In [1]: import numpy as np

In [2]: from numpy import linalg as LA

In [3]: np.set_printoptions(precision=2, suppress=True, linewidth=200)

In [4]: feats = np.load("x.npy")

In [5]: print(feats.round(2) + 0)
[[ 0.39 -0.47 -0.33  1.05  1.12 -0.97 -0.44 -0.55 -0.43  0.17  0.   -1.54  0.06]
 [ 0.22 -0.43  1.45  0.2   0.31 -1.02 -0.12 -0.89 -0.9  -1.87  0.03  1.58 -0.5 ]
 [-0.46  0.14 -0.52 -0.44  0.06 -0.9   0.71 -0.73 -0.23 -0.21 -1.07  0.97  1.33]
 [-1.42  0.02  0.49  0.93 -0.42 -0.1   0.96 -0.13 -0.17 -0.76 -0.01 -0.69  1.58]
 [ 0.17 -0.49  0.35  0.38 -0.03  0.    0.03 -0.22 -0.47  0.6   1.76  0.58  0.53]
 [ 1.44  0.33  0.82 -0.4  -1.42 -1.17 -1.11  0.5   0.38 -0.55  0.13  0.41  0.36]
 [ 1.84  1.13  0.25  0.55 -0.93  0.92  0.52 -0.31 -0.87 -0.03 -0.58 -0.25 -0.18]
 [ 0.98 -0.34 -0.73  0.24  1.08  0.67 -0.25 -0.94  0.09 -1.04  0.44 -0.8   1.25]
 [-0.03 -0.5  -2.89  0.9   0.5   0.86  0.55  1.64 -0.53 -0.11  0.22  1.83 -1.5 ]
 [-0.27 -0.64  0.15  0.41  0.97  0.84 -1.22  0.27 -0.68  0.62 -0.63  0.11  0.34]
 [-0.89  2.08 -0.17 -1.07  1.2  -0.85  0.22  1.14 -1.89 -0.22  0.42  0.5   1.54]
 [ 1.36  1.35  0.02  1.04  0.43  0.25  0.72  0.56  1.11 -0.33  0.02  1.15  0.72]
 [ 0.8  -0.91  1.35 -0.56  0.91  0.05  1.17  0.76  1.49  0.35 -0.66 -1.3   0.64]]

In [6]: rng = np.random.default_rng(0)

In [7]: idx = rng.permutation(13)

In [8]: out = feats[:, idx] * rng.choice([-1, 1], 13)

In [9]: print(out.round(2) + 0)
[[ 0.   -0.33 -0.55 -1.12  0.97  0.06  0.39 -1.05 -0.44  0.17 -1.54  0.43  0.47]
 [-0.03  1.45 -0.89 -0.31  1.02 -0.5   0.22 -0.2  -0.12 -1.87  1.58  0.9   0.43]
 [ 1.07 -0.52 -0.73 -0.06  0.9   1.33 -0.46  0.44  0.71 -0.21  0.97  0.23 -0.14]
 [ 0.01  0.49 -0.13  0.42  0.1   1.58 -1.42 -0.93  0.96 -0.76 -0.69  0.17 -0.02]
 [-1.76  0.35 -0.22  0.03  0.    0.53  0.17 -0.38  0.03  0.6   0.58  0.47  0.49]
 [-0.13  0.82  0.5   1.42  1.17  0.36  1.44  0.4  -1.11 -0.55  0.41 -0.38 -0.33]
 [ 0.58  0.25 -0.31  0.93 -0.92 -0.18  1.84 -0.55  0.52 -0.03 -0.25  0.87 -1.13]
 [-0.44 -0.73 -0.94 -1.08 -0.67  1.25  0.98 -0.24 -0.25 -1.04 -0.8  -0.09  0.34]
 [-0.22 -2.89  1.64 -0.5  -0.86 -1.5  -0.03 -0.9   0.55 -0.11  1.83  0.53  0.5 ]
 [ 0.63  0.15  0.27 -0.97 -0.84  0.34 -0.27 -0.41 -1.22  0.62  0.11  0.68  0.64]
 [-0.42 -0.17  1.14 -1.2   0.85  1.54 -0.89  1.07  0.22 -0.22  0.5   1.89 -2.08]
 [-0.02  0.02  0.56 -0.43 -0.25  0.72  1.36 -1.04  0.72 -0.33  1.15 -1.11 -1.35]
 [ 0.66  1.35  0.76 -0.91 -0.05  0.64  0.8   0.56  1.17  0.35 -1.3  -1.49  0.91]]

In [10]: left, _, Vh = LA.svd(feats.T @ out)

In [11]: print(idx)
[10  2  7  4  5 12  0  3  6  9 11  8  1]

In [12]: W0 = np.load("dump.npy")

In [13]: print(W0)
[[ 1.22  0.16 -0.23  0.03 -1.07 -0.21]
 [ 0.16  0.49  0.43  0.08  0.17  0.16]
 [-0.23  0.43  0.62 -0.03  0.58 -0.07]
 [ 0.03  0.08 -0.03  0.93 -0.7  -0.08]
 [-1.07  0.17  0.58 -0.7   1.71  0.42]
 [-0.21  0.16 -0.07 -0.08  0.42  1.04]]

In [14]: # rows and columns are dependent

In [15]: idx = rng.permutation(6)

In [16]: print(idx)
[5 4 3 0 1 2]

In [17]: out = W0[idx][:, idx]

In [18]: print(out)
[[ 1.04  0.42 -0.08 -0.21  0.16 -0.07]
 [ 0.42  1.71 -0.7  -1.07  0.17  0.58]
 [-0.08 -0.7   0.93  0.03  0.08 -0.03]
 [-0.21 -1.07  0.03  1.22  0.16 -0.23]
 [ 0.16  0.17  0.08  0.16  0.49  0.43]
 [-0.07  0.58 -0.03 -0.23  0.43  0.62]]

In [19]: print(np.allclose(out, W0))
False

In [20]: print(np.round(np.sort(np.abs(LA.eigvals(out))), 2) + 0)
[0. 0. 1. 1. 1. 3.]

In [21]: evals, V = LA.eigh(W0)

In [22]: x0 = np.array([0, 3, 0, 0, -1, 2])

In [23]: print(V * np.maximum(evals, 0) @ V.T)
[[ 1.22  0.16 -0.23  0.03 -1.07 -0.21]
 [ 0.16  0.49  0.43  0.08  0.17  0.16]
 [-0.23  0.43  0.62 -0.03  0.58 -0.07]
 [ 0.03  0.08 -0.03  0.93 -0.7  -0.08]
 [-1.07  0.17  0.58 -0.7   1.71  0.42]
 [-0.21  0.16 -0.07 -0.08  0.42  1.04]]

In [24]: print(np.round(LA.eigvalsh(W0[1:, 1:]), 2) + 0)
[0.   0.36 1.   1.   2.42]

In [25]: print(round(x0 @ W0 @ x0, 2))
9.5

In [26]: evals, V = LA.eigh(W0)

In [27]: print((evals > 1e-8).sum(), (evals < -1e-8).sum())
4 0

In [28]: print(V @ np.diag(evals) @ V.T)
[[ 1.22  0.16 -0.23  0.03 -1.07 -0.21]
 [ 0.16  0.49  0.43  0.08  0.17  0.16]
 [-0.23  0.43  0.62 -0.03  0.58 -0.07]
 [ 0.03  0.08 -0.03  0.93 -0.7  -0.08]
 [-1.07  0.17  0.58 -0.7   1.71  0.42]
 [-0.21  0.16 -0.07 -0.08  0.42  1.04]]

In [29]: print(evals.round(2) + 0)
[0. 0. 1. 1. 1. 3.]

In [30]: print(np.round(V.T @ W0 @ V, 2) + 0)
[[0. 0. 0. 0. 0. 0.]
 [0. 0. 0. 0. 0. 0.]
 [0. 0. 1. 0. 0. 0.]
 [0. 0. 0. 1. 0. 0.]
 [0. 0. 0. 0. 1. 0.]
 [0. 0. 0. 0. 0. 3.]]

In [31]: print(np.round(V.T @ V, 2) + 0)
[[1. 0. 0. 0. 0. 0.]
 [0. 1. 0. 0. 0. 0.]
 [0. 0. 1. 0. 0. 0.]
 [0. 0. 0. 1. 0. 0.]
 [0. 0. 0. 0. 1. 0.]
 [0. 0. 0. 0. 0. 1.]]

In [32]: print(np.unique(evals.round(6) + 0, return_counts=True)[1])
[2 3 1]

In [33]: print(LA.eigvalsh(W0 + 2 * np.eye(6)))
[2. 2. 3. 3. 3. 5.]

In [34]: print(np.round(evals.sum(), 2), np.round(np.trace(W0), 2))
6.0 6.0
